$ ipython --no-banner

In [1]: import numpy as np

In [2]: import numpy.linalg as la

In [3]: np.set_printoptions(suppress=True, linewidth=160)

In [4]: def tidy(a):
   ...:     return np.round(a, 1) + 0
   ...: 

In [5]: K = np.load("sample9.npy")

In [6]: print(K)
[[ 0  0  0  4  6 -4]
 [ 0  0  0  2 -6  6]
 [ 0  0  0  0  0  6]
 [ 2  3 -2  4  6 -4]
 [ 1 -3  3  2 -6  6]
 [ 0  0  3  0  0  6]]

In [7]: x = np.array([-3, 3, 3, -4, 4, -3])

In [8]: target = K @ x

In [9]: print(target)
[ 20 -50 -18  17 -53  -9]

In [10]: print(tidy(la.solve(K.T, K[5])))
[0. 0. 0. 0. 0. 1.]

In [11]: print(tidy(la.solve(K, -3 * target)))
[  9.  -9.  -9.  12. -12.   9.]

In [12]: print(tidy(la.norm(K, axis=0)))
[ 2.2  4.2  4.7  6.3 12.  13.3]

In [13]: print(tidy(la.norm(K) ** 2 / la.norm(K, 2) ** 2))
1.3

In [14]: print(tidy(la.norm(K, axis=1)))
[8.2 8.7 6.  9.2 9.7 6.7]

In [15]: print(la.norm(K, axis=1).argmax())
4

In [16]: print(tidy(la.norm(K[4] - K[0])))
16.3

In [17]: print(tidy(la.norm(K[4], 1)), tidy(la.norm(K[4], np.inf)))
21.0 6.0

In [18]: x = np.array([-2, 1, -2, 0, -2, 1])

In [19]: target = K @ x

In [20]: coef, lr = np.zeros(6), 1 / la.norm(K, 2) ** 2

In [21]: for i in range(300):
    ...:     coef -= lr * K.T @ (K @ coef - target)
    ...:     if i % 50 == 0: print(i, round(la.norm(K @ coef - target), 1))
    ...: 
0 11.7
50 2.3
100 1.5
150 1.0
200 0.7
250 0.5

In [22]: print(tidy(coef))
[-1.7  0.9 -2.1 -0.1 -2.   1. ]

In [23]: rng = np.random.default_rng(304)

In [24]: idx = rng.permutation(6)

In [25]: print(idx)
[2 5 1 4 3 0]

In [26]: out = K[idx][:, idx]

In [27]: print(out)
[[ 0  6  0  0  0  0]
 [ 3  6  0  0  0  0]
 [ 0  6  0 -6  2  0]
 [ 3  6 -3 -6  2  1]
 [-2 -4  3  6  4  2]
 [ 0 -4  0  6  4  0]]

In [28]: print(tidy(la.det(out)), tidy(la.det(K[idx])))
-5832.0 -5832.0

In [29]: print(np.diag(out))
[ 0  6  0 -6  4  0]

In [30]: print(np.trace(out))
4

In [31]: O, _ = la.qr(np.array([[0.3, -1.7, 0.5, 0.9, 0.2, 1.6],
    ...:     [-1.8, -0.1, -0.2, -0.8, 0.6, 0.7],
    ...:     [1.5, 0.7, -0.1, -1.2, 1.2, 1.1],
    ...:     [-0.2, 1.1, 0.1, -1.8, 0.0, -1.7],
    ...:     [-1.5, 0.2, -1.4, -2.4, 1.2, -0.3],
    ...:     [-1.1, -0.4, 0.2, 1.7, -1.5, -0.3]]))

In [32]: vals = np.array([-2, 1, -1, -1, -2, 1])

In [33]: M = O @ np.diag(vals) @ O.T

In [34]: print(tidy(M))
[[ 0.3  0.2 -0.1 -0.9 -0.2  0.5]
 [ 0.2 -1.8  0.1  0.3 -0.1  0. ]
 [-0.1  0.1 -0.3  0.6  0.6  1.1]
 [-0.9  0.3  0.6 -0.7  0.  -0.1]
 [-0.2 -0.1  0.6  0.  -1.2 -0.1]
 [ 0.5  0.   1.1 -0.1 -0.1 -0.2]]

In [35]: O, evecs = la.qr(M[:, :4])[0], la.qr(M[:, 4:])[0]

In [36]: s = la.svd(O.T @ evecs, compute_uv=False)

In [37]: print(tidy(s))
[0.6 0. ]

In [38]: mat = np.load("mat.npy")

In [39]: print(mat)
[[ 3  0  0  0  0  0  0  0  0  0  0  0  0]
 [-2  3  0  0  0  0  0  0  0  0  0  0  0]
 [-2  2  3  0  0  0  0  0  0  0  0  0  0]
 [-3  0 -1  1  0  0  0  0  0  0  0  0  0]
 [ 3  1 -3  2  1  0  0  0  0  0  0  0  0]
 [-2  2 -2 -3 -3 -2  0  0  0  0  0  0  0]
 [-2 -1  1 -1  3  0  1  0  0  0  0  0  0]
 [ 2 -1  2  2 -3  1  3 -1  0  0  0  0  0]
 [ 3  0  3  0 -3  0  3  1  2  0  0  0  0]
 [ 3  0  3  0  3  1  2  2 -2  0  0  0  0]
 [-2 -1 -3 -1  2 -1 -1  0  3 -2  1  0  0]
 [ 0  0  3  1  1 -3  3 -1  1  3  2  0  0]
 [ 0  2  0  0  2 -1 -3  0  0 -1 -2  2  0]]

In [40]: x = np.array([2, -2, 1, 2, 2, 0, 1, -2, -2, 2, 1, -2, 2])

In [41]: print(mat @ np.ones(13))
[  3.   1.   3.  -3.   4. -10.   1.   5.   9.  12.  -5.  10.  -1.]

In [42]: print(np.einsum("ij,j->i", mat, x))
[  6 -10  -5  -5   7 -22   4  11   0  17 -13  18 -11]

In [43]: print(np.sign((mat @ x).round(6)))
[ 1 -1 -1 -1  1 -1  1  1  0  1 -1  1 -1]

In [44]: print(tidy(la.norm(mat, 2) / la.norm(mat)))
0.6

In [45]: print([round(float(x), 1) for x in la.svd(mat, compute_uv=False)[:3]])
[11.0, 7.8, 7.5]

In [46]: print(tidy(np.sort(la.eigvals(mat))))
[-2. -1.  0.  0.  0.  1.  1.  1.  1.  2.  3.  3.  3.]

In [47]: print(la.matrix_rank(mat - mat[0, 0] * np.eye(13)))
12

In [48]: x = np.array([-3, 0, 2, 0, 0, -1, 2, 1, 2, 0, -3, 0, 0])

In [49]: h = np.maximum(mat @ x, 0)

In [50]: print(h)
[ 0  6 12  7  0  4 10  2  8  0  2 10  1]

In [51]: print(mat.T @ h)
[-61  38  83  -3   4 -39  65  -4  32  25  20   2   0]

In [52]: E = np.loadtxt("m.csv", delimiter=",")

In [53]: print(tidy(E))
[[ 1.2  0.1  0.7  0.   0.   0.  -0.6 -0.1  0.4 -0.1  0.2 -0.1 -0.1]
 [ 0.1  1.2  0.1 -0.1  0.4  0.1  0.1  0.6 -0.1  0.7  0.5  0.4 -0.1]
 [ 0.7  0.1  2.3 -0.1 -0.1 -0.1 -0.4 -0.1  0.1  0.3  0.1 -0.1  0.3]
 [ 0.  -0.1 -0.1  1.4  0.   0.4  0.  -0.3  0.  -0.1  0.8  0.2  0.3]
 [ 0.   0.4 -0.1  0.   0.7 -0.1  0.1 -0.1  0.   0.2 -0.2 -0.2  0.2]
 [ 0.   0.1 -0.1  0.4 -0.1  1.1  0.7 -0.6  0.3 -0.2  0.5  0.   0.1]
 [-0.6  0.1 -0.4  0.   0.1  0.7  1.1 -0.2  0.5  0.4  0.1  0.1  0.2]
 [-0.1  0.6 -0.1 -0.3 -0.1 -0.6 -0.2  1.3  0.   0.2  0.4  0.3 -0.1]
 [ 0.4 -0.1  0.1  0.   0.   0.3  0.5  0.   1.4  0.2  0.5 -0.6  0. ]
 [-0.1  0.7  0.3 -0.1  0.2 -0.2  0.4  0.2  0.2  1.7  0.   0.6 -0.1]
 [ 0.2  0.5  0.1  0.8 -0.2  0.5  0.1  0.4  0.5  0.   1.4 -0.2 -0.2]
 [-0.1  0.4 -0.1  0.2 -0.2  0.   0.1  0.3 -0.6  0.6 -0.2  1.4  0.4]
 [-0.1 -0.1  0.3  0.3  0.2  0.1  0.2 -0.1  0.  -0.1 -0.2  0.4  0.8]]

In [54]: # null space of dimension 4

In [55]: vals, evecs = la.eigh(E)

In [56]: print(tidy(vals))
[0. 0. 0. 0. 1. 1. 1. 1. 2. 2. 3. 3. 3.]

In [57]: print(np.unique(vals.round(6) + 0, return_counts=True)[1])
[4 4 2 3]

In [58]: idx = rng.integers(0, 3, 8)

In [59]: m1 = np.triu((idx[:, None] == idx) & (rng.random((8, 8)) < 0.8), 1).astype(int)

In [60]: m1 += m1.T

In [61]: print(m1)
[[0 0 1 0 0 1 0 1]
 [0 0 0 1 1 0 0 0]
 [1 0 0 0 0 1 0 0]
 [0 1 0 0 1 0 0 0]
 [0 1 0 1 0 0 0 0]
 [1 0 1 0 0 0 0 0]
 [0 0 0 0 0 0 0 0]
 [1 0 0 0 0 0 0 0]]

In [62]: # symmetric

In [63]: def softmax(z):
    ...:     e = np.exp(z - z.max(axis=-1, keepdims=True))
    ...:     return e / e.sum(axis=-1, keepdims=True)
    ...: 

In [64]: print(tidy(softmax(m1).sum(axis=1)))
[1. 1. 1. 1. 1. 1. 1. 1.]

In [65]: print(tidy(softmax(10 * m1[3])))
[0.  0.5 0.  0.  0.5 0.  0.  0. ]

In [66]: print(tidy(softmax(m1[3])))
[0.1 0.2 0.1 0.1 0.2 0.1 0.1 0.1]

In [67]: att = m1 @ m1.T / np.sqrt(8)

In [68]: print(tidy(softmax(att)[3] @ m1))
[0.3 0.3 0.2 0.3 0.3 0.2 0.  0.1]

In [69]: print(m1 @ m1)
[[3 0 1 0 0 1 0 0]
 [0 2 0 1 1 0 0 0]
 [1 0 2 0 0 1 0 1]
 [0 1 0 2 1 0 0 0]
 [0 1 0 1 2 0 0 0]
 [1 0 1 0 0 2 0 1]
 [0 0 0 0 0 0 0 0]
 [0 0 1 0 0 1 0 1]]

In [70]: print(tidy(la.det(m1)))
0.0

In [71]: print((m1 != 0).astype(int))
[[0 0 1 0 0 1 0 1]
 [0 0 0 1 1 0 0 0]
 [1 0 0 0 0 1 0 0]
 [0 1 0 0 1 0 0 0]
 [0 1 0 1 0 0 0 0]
 [1 0 1 0 0 0 0 0]
 [0 0 0 0 0 0 0 0]
 [1 0 0 0 0 0 0 0]]

In [72]: print(tidy(np.sort(la.eigvals(m1).real)))
[-1.5 -1.  -1.  -1.   0.   0.3  2.   2.2]

In [73]: print(np.flatnonzero(la.matrix_power((m1 != 0) + (m1.T != 0) + np.eye(8), 8)[2]))
[0 2 5 7]

In [74]: J = np.eye(4, dtype=int)[rng.permutation(4)] * np.array([-3, 0, 2, 1])

In [75]: print(J)
[[-3  0  0  0]
 [ 0  0  2  0]
 [ 0  0  0  0]
 [ 0  0  0  1]]

In [76]: # 3 blocks once reordered

In [77]: print(la.lstsq(J[:-1].T, J[-1])[2])
2

In [78]: try:
    ...:     la.inv(J)
    ...: except la.LinAlgError as e:
    ...:     print(e)
    ...: 
Singular matrix

In [79]: print(np.allclose(J[:-1].T @ la.lstsq(J[:-1].T, J[-1])[0], J[-1]))
False

In [80]: print(tidy(np.trace(la.pinv(J) @ J)))
3.0

In [81]: print(np.abs(np.diag(la.qr(J)[1])) > 1e-9)
[ True False False  True]

In [82]: print(tidy(J @ la.pinv(J) @ J))
[[-3.  0.  0.  0.]
 [ 0.  0.  2.  0.]
 [ 0.  0.  0.  0.]
 [ 0.  0.  0.  1.]]

In [83]: print(tidy(la.norm(J, axis=0)))
[3. 0. 2. 1.]

In [84]: print(tidy(la.pinv(J)))
[[-0.3  0.   0.   0. ]
 [ 0.   0.   0.   0. ]
 [ 0.   0.5  0.   0. ]
 [ 0.   0.   0.   1. ]]

In [85]: print(J @ J.T)
[[9 0 0 0]
 [0 4 0 0]
 [0 0 0 0]
 [0 0 0 1]]

In [86]: X = np.loadtxt("data.csv", delimiter=",")

In [87]: print(X)
[[2. 2. 2. 2.]
 [1. 0. 1. 0.]
 [2. 2. 2. 2.]
 [1. 0. 1. 0.]]

In [88]: left, s, Vh = la.svd(X)

In [89]: print(np.argmax(s[:-1] / (s[1:] + 1e-6)) + 1)
2

In [90]: print(tidy(s))
[5.8 1.4 0.  0. ]

In [91]: out = left[:, :2] @ np.diag(s[:2]) @ Vh[:2]

In [92]: print(tidy(np.abs(X - out).max()))
0.0

In [93]: print(tidy(out))
[[2. 2. 2. 2.]
 [1. 0. 1. 0.]
 [2. 2. 2. 2.]
 [1. 0. 1. 0.]]

In [94]: print(tidy(la.norm(X - out) / la.norm(X)))
0.0

In [95]: arr = np.loadtxt("run0.csv", delimiter=",")

In [96]: print(arr)
[[1. 2. 1. 3. 0. 0. 0. 0.]
 [1. 2. 1. 3. 0. 0. 0. 0.]
 [1. 1. 0. 2. 1. 1. 1. 0.]
 [1. 0. 0. 0. 5. 3. 3. 0.]
 [1. 1. 0. 2. 1. 1. 1. 0.]
 [1. 3. 2. 4. 0. 0. 0. 0.]
 [1. 1. 0. 2. 1. 1. 1. 0.]
 [1. 1. 0. 2. 1. 1. 1. 0.]
 [1. 1. 0. 2. 1. 1. 1. 0.]
 [1. 1. 0. 2. 1. 1. 1. 0.]
 [1. 2. 1. 3. 0. 0. 0. 0.]
 [1. 0. 0. 0. 5. 3. 3. 0.]
 [1. 1. 0. 2. 1. 1. 1. 0.]
 [1. 1. 0. 2. 1. 1. 1. 0.]
 [1. 2. 1. 3. 0. 0. 0. 0.]
 [1. 2. 1. 3. 0. 0. 0. 0.]
 [1. 3. 2. 4. 0. 0. 0. 0.]
 [1. 3. 2. 4. 0. 0. 0. 0.]
 [1. 0. 0. 1. 3. 2. 2. 0.]
 [1. 0. 0. 1. 3. 2. 2. 0.]
 [1. 0. 0. 1. 3. 2. 2. 0.]
 [1. 1. 0. 2. 1. 1. 1. 0.]
 [1. 1. 0. 2. 1. 1. 1. 0.]
 [1. 0. 0. 1. 3. 2. 2. 0.]
 [1. 2. 1. 3. 0. 0. 0. 0.]
 [1. 0. 0. 0. 5. 3. 3. 0.]
 [1. 0. 0. 0. 5. 3. 3. 0.]
 [1. 0. 0. 1. 3. 2. 2. 0.]
 [1. 0. 0. 1. 3. 2. 2. 0.]
 [1. 2. 1. 3. 0. 0. 0. 0.]
 [1. 0. 0. 0. 5. 3. 3. 0.]]

In [97]: # looks like rank 5

In [98]: x = np.array([1, 0, 1, -1, 2, 1, 0, 2])

In [99]: h = np.maximum(arr @ x, 0)

In [100]: print(np.maximum(arr @ x, 0) - np.maximum(-arr @ x, 0))
[-1. -1.  2. 14.  2. -1.  2.  2.  2.  2. -1. 14.  2.  2. -1. -1. -1. -1.  8.  8.  8.  2.  2.  8. -1. 14. 14.  8.  8. -1. 14.]

In [101]: print(h)
[ 0.  0.  2. 14.  2.  0.  2.  2.  2.  2.  0. 14.  2.  2.  0.  0.  0.  0.  8.  8.  8.  2.  2.  8.  0. 14. 14.  8.  8.  0. 14.]
